In [1]: import numpy as np

In [2]: np.set_printoptions(precision=2, suppress=True, linewidth=100, legacy="1.25")

In [3]: rnd = lambda a: np.round(a, 2) + 0

In [4]: arr = np.load("run9.npy")

In [5]: arr
Out[5]: 
array([[ 2.1,  2. , -3. ],
       [ 0. ,  5.1, -3. ],
       [ 2. ,  2. , -2.9]])

In [6]: hat = np.triu(np.array([[0, 1, 2], [1, 1, -2], [-1, -2, -1]]), 1) + np.eye(3)

In [7]: A2 = hat @ arr @ np.linalg.inv(hat)

In [8]: rnd(np.linalg.det(A2))
Out[8]: 0.14

In [9]: rnd(np.poly(A2))
Out[9]: array([ 1.  , -4.3 ,  1.83, -0.14])

In [10]: x0 = np.array([-2, -2, 2])

In [11]: print((arr @ x0).argmax())
2

In [12]: rnd(arr @ np.ones(3))
Out[12]: array([1.1, 2.1, 1.1])

In [13]: print((arr * x0).sum(axis=1))
[-14.2 -16.2 -13.8]

In [14]: rnd(np.linalg.norm(arr, 2) / np.linalg.norm(arr))
Out[14]: 0.94

In [15]: np.linalg.matrix_rank(arr, rtol=0.1)
Out[15]: 2

In [16]: r0, r1 = arr[1], arr[0]

In [17]: r0 @ r0
Out[17]: 35.01

In [18]: p = (r0 @ r1) / (r0 @ r0) * r0

In [19]: rnd(r1 - p)
Out[19]: array([ 2.1 , -0.8 , -1.35])

In [20]: np.linalg.matrix_rank(np.outer(r0, r1))
Out[20]: 1

In [21]: rnd(p)
Out[21]: array([ 0.  ,  2.8 , -1.65])

In [22]: J = np.load("w.npy")

In [23]: J
Out[23]: 
array([[ 0,  0,  1,  0],
       [ 0,  0,  0, -1],
       [ 0,  1,  0,  0],
       [ 2,  0,  0,  0]])

In [24]: r0 = np.array([5, 0, -2, -3])

In [25]: A2 = J + np.outer(r0, np.eye(4)[3])

In [26]: print(A2)
[[ 0.  0.  1.  5.]
 [ 0.  0.  0. -1.]
 [ 0.  1.  0. -2.]
 [ 2.  0.  0. -3.]]

In [27]: np.linalg.matrix_rank(np.linalg.inv(A2) - np.linalg.inv(J), tol=1e-8)
Out[27]: 1

In [28]: rnd(np.linalg.det(A2) / np.linalg.det(J)), rnd(1 + np.linalg.solve(J, r0)[3])
Out[28]: (1.0, 1.0)

In [29]: print(rnd(np.linalg.det(J[::-1])))
2.0

In [30]: np.kron(np.eye(2, dtype=int), J)
Out[30]: 
array([[ 0,  0,  1,  0,  0,  0,  0,  0],
       [ 0,  0,  0, -1,  0,  0,  0,  0],
       [ 0,  1,  0,  0,  0,  0,  0,  0],
       [ 2,  0,  0,  0,  0,  0,  0,  0],
       [ 0,  0,  0,  0,  0,  0,  1,  0],
       [ 0,  0,  0,  0,  0,  0,  0, -1],
       [ 0,  0,  0,  0,  0,  1,  0,  0],
       [ 0,  0,  0,  0,  2,  0,  0,  0]])

In [31]: rnd(np.linalg.det(J.T))
Out[31]: 2.0

In [32]: np.einsum("ii->", J)
Out[32]: 0

In [33]: m1 = np.load("a.npy")

In [34]: m1
Out[34]: 
array([[ 21, -63, -11,  72],
       [ 15, -63, -16,  72],
       [-20, -14, -23,  16]])

In [35]: [round(float(x), 2) for x in np.linalg.svd(m1, compute_uv=False)[:3]]
Out[35]: [140.53, 31.35, 0.0]

In [36]: np.linalg.cond(m1) > 100
Out[36]: True

In [37]: left, sigma, vt = np.linalg.svd(m1)

In [38]: evecs = vt[:(sigma > 1e-8).sum()]

In [39]: rng = np.random.default_rng(207)

In [40]: x0 = m1[1] + -2 * m1[2] + rng.integers(2) * np.eye(4)[1]

In [41]: x0
Out[41]: array([ 55., -35.,  30.,  40.])

In [42]: print(np.allclose(evecs.T @ evecs @ x0, x0))
True

In [43]: print(m1.ravel(order="F"))
[ 21  15 -20 -63 -63 -14 -11 -16 -23  72  72  16]

In [44]: m1.reshape(3, 5)
ValueError: cannot reshape array of size 12 into shape (3,5)


In [45]: blk = m1.reshape(3, 2, -1)

In [46]: print(np.swapaxes(blk, 1, 2)[0])
[[ 21 -11]
 [-63  72]]

In [47]: print(np.einsum("ihd,ihd->ih", blk, blk))
[[4410 5305]
 [4194 5440]
 [ 596  785]]

In [48]: A2 = m1[0, 0] * m1[1:] - np.outer(m1[1:, 0], m1[0])

In [49]: print(A2)
[[    0  -378  -171   432]
 [    0 -1554  -703  1776]]

In [50]: rnd(m1[:, 0] / m1[0, 0])
Out[50]: array([ 1.  ,  0.71, -0.95])

In [51]: print(np.linalg.matrix_rank(A2), np.linalg.matrix_rank(m1))
1 2

In [52]: left, sigma, vt = np.linalg.svd(m1)

In [53]: print(rnd(sigma))
[140.53  31.35   0.  ]

In [54]: A2 = left[:, :2] @ np.diag(sigma[:2]) @ vt[:2]

In [55]: np.linalg.matrix_rank(A2)
Out[55]: 2

In [56]: rnd(A2)
Out[56]: 
array([[ 21., -63., -11.,  72.],
       [ 15., -63., -16.,  72.],
       [-20., -14., -23.,  16.]])

In [57]: W0 = np.load("dump.npy")

In [58]: W0
Out[58]: 
array([[-1, -1, -1, -1],
       [-1, -2, -2, -2],
       [-1, -2, -3, -3],
       [-1, -2, -3, -4]])

In [59]: A2 = np.inv(W0)
AttributeError: module 'numpy' has no attribute 'inv'


In [60]: A2 = np.linalg.invert(W0)
AttributeError: module 'numpy.linalg' has no attribute 'invert'


In [61]: A2 = np.linalg.inv(W0)

In [62]: rnd(np.linalg.det(W0) * A2)
Out[62]: 
array([[-2.,  1.,  0.,  0.],
       [ 1., -2.,  1.,  0.],
       [ 0.,  1., -2.,  1.],
       [ 0.,  0.,  1., -1.]])

In [63]: rnd(np.linalg.slogdet(W0)[0])
Out[63]: 1.0

In [64]: rnd(np.linalg.cond(W0))
Out[64]: 29.28

In [65]: print(np.allclose(A2, W0.T))
False

In [66]: rnd(np.linalg.norm(W0, axis=1))
Out[66]: array([2.  , 3.61, 4.8 , 5.48])

In [67]: feats = np.array([[-0.4, -0.3, -0.43],
    ...:     [0.29, -0.22, 0.29],
    ...:     [-0.18, -0.15, 0.01],
    ...:     [1.78, -1.55, 1.46],
    ...:     [0.45, 0.37, -0.09],
    ...:     [1.21, -1.41, 1.45],
    ...:     [-0.29, 0.51, -0.68],
    ...:     [0.49, -0.37, 0.22],
    ...:     [-2.23, 2.33, -1.79],
    ...:     [1.22, -1.6, 1.44],
    ...:     [-0.57, 0.38, -0.68],
    ...:     [-1.27, 0.89, -1.31],
    ...:     [-0.62, 0.33, -0.26],
    ...:     [-0.14, -0.3, 0.39],
    ...:     [-1.61, 1.75, -1.32],
    ...:     [0.26, -0.77, 1.29],
    ...:     [0.48, 0.08, -0.43],
    ...:     [-1.52, 1.31, -1.86]])

In [68]: r0 = np.array([0, 2])

In [69]: np.polyval(r0, arr[1])
Out[69]: array([2., 2., 2.])

In [70]: print(np.cross(arr[1, :3], arr[2, :3]))
[ -8.79  -6.   -10.2 ]

In [71]: G = np.cov(feats, rowvar=False)

In [72]: rnd(np.median(feats, axis=0))
Out[72]: array([-0.16, -0.03, -0.18])

In [73]: np.argwhere(np.triu(np.abs(np.corrcoef(feats.T)) > 0.8, 1))
Out[73]: 
array([[0, 1],
       [0, 2],
       [1, 2]])

In [74]: G.shape
Out[74]: (3, 3)

In [75]: rnd(feats.std(axis=0))
Out[75]: array([1.03, 1.04, 1.04])

In [76]: x0 = np.array([1, -2, 2])

In [77]: y = feats @ x0

In [78]: np.linalg.solve(feats, y)
LinAlgError: Last 2 dimensions of the array must be square


In [79]: print(rnd(np.linalg.solve(feats.T @ feats, feats.T @ y)))
[ 1. -2.  2.]

In [80]: print(rnd(np.linalg.lstsq(feats, y)[0]))
[ 1. -2.  2.]

In [81]: y = y + 0.02 * rng.normal(size=18)

In [82]: print(rnd(y))
[ -0.69   1.31   0.12   7.78  -0.46   6.91  -2.65   1.66 -10.42   7.33  -2.67  -5.65  -1.81   1.25
  -7.77   4.38  -0.58  -7.84]

In [83]: coef, *_ = np.linalg.lstsq(feats, y)

In [84]: rnd(coef)
Out[84]: array([ 0.99, -1.99,  2.02])

In [85]: blk = np.stack([W0, 5 * W0, W0[::-1]])

In [86]: blk.sum(axis=0)
Out[86]: 
array([[ -7,  -8,  -9, -10],
       [ -7, -14, -15, -15],
       [ -7, -14, -20, -20],
       [ -7, -13, -19, -25]])

In [87]: print(np.einsum("bij,cij->bc", blk, blk))
[[  70  350   54]
 [ 350 1750  270]
 [  54  270   70]]

In [88]: (blk @ W0.T).shape
Out[88]: (3, 4, 4)

In [89]: np.linalg.matrix_rank(blk.reshape(3, -1))
Out[89]: 2

In [90]: blk.shape
Out[90]: (3, 4, 4)

In [91]: F = np.load("test5.npy")

In [92]: F
Out[92]: 
array([[ 1, -1,  1],
       [ 1,  0,  0],
       [ 1,  1,  1],
       [ 1,  2,  4]])

In [93]: A2 = F / np.sqrt((F ** 2).mean(axis=1, keepdims=True))

In [94]: rnd(F - F.mean(axis=1, keepdims=True))
Out[94]: 
array([[ 0.67, -1.33,  0.67],
       [ 0.67, -0.33, -0.33],
       [ 0.  ,  0.  ,  0.  ],
       [-1.33, -0.33,  1.67]])

In [95]: np.linalg.matrix_rank(A2) == np.linalg.matrix_rank(F)
Out[95]: True
